$ ipython --no-banner

In [1]: import numpy as np

In [2]: import numpy.linalg as la

In [3]: np.set_printoptions(suppress=True, linewidth=120)

In [4]: E = np.array([[0, 7, 8],
   ...:     [2, 7, 0],
   ...:     [-8, 9, -9],
   ...:     [-4, 4, -2],
   ...:     [2, 3, 0],
   ...:     [-9, -3, 5]])

In [5]: E
Out[5]: 
array([[ 0,  7,  8],
       [ 2,  7,  0],
       [-8,  9, -9],
       [-4,  4, -2],
       [ 2,  3,  0],
       [-9, -3,  5]])

In [6]: Q, R = la.qr(E)

In [7]: np.round(Q @ R, 3) + 0
Out[7]: 
array([[ 0.,  7.,  8.],
       [ 2.,  7.,  0.],
       [-8.,  9., -9.],
       [-4.,  4., -2.],
       [ 2.,  3.,  0.],
       [-9., -3.,  5.]])

In [8]: np.round(Q.T @ Q, 3) + 0
Out[8]: 
array([[1., 0., 0.],
       [0., 1., 0.],
       [0., 0., 1.]])

In [9]: np.round(np.abs(np.diag(R)), 3)
Out[9]: array([13.   , 14.25 , 12.612])

In [10]: R.round(3)
Out[10]: 
array([[-13.   ,   3.154,  -2.692],
       [  0.   , -14.25 ,   2.773],
       [  0.   ,   0.   , -12.612]])

In [11]: abs(R[0, 0]), round(la.norm(E[:, 0]), 3)
Out[11]: (np.float64(13.0), np.float64(13.0))

In [12]: B = la.inv(R)

In [13]: B.round(3)
Out[13]: 
array([[-0.077, -0.017,  0.013],
       [-0.   , -0.07 , -0.015],
       [-0.   , -0.   , -0.079]])

In [14]: np.round(la.inv(B), 3)
Out[14]: 
array([[-13.   ,   3.154,  -2.692],
       [ -0.   , -14.25 ,   2.773],
       [ -0.   ,  -0.   , -12.612]])

In [15]: round(float(la.slogdet(R)[0]), 3)
Out[15]: -1.0
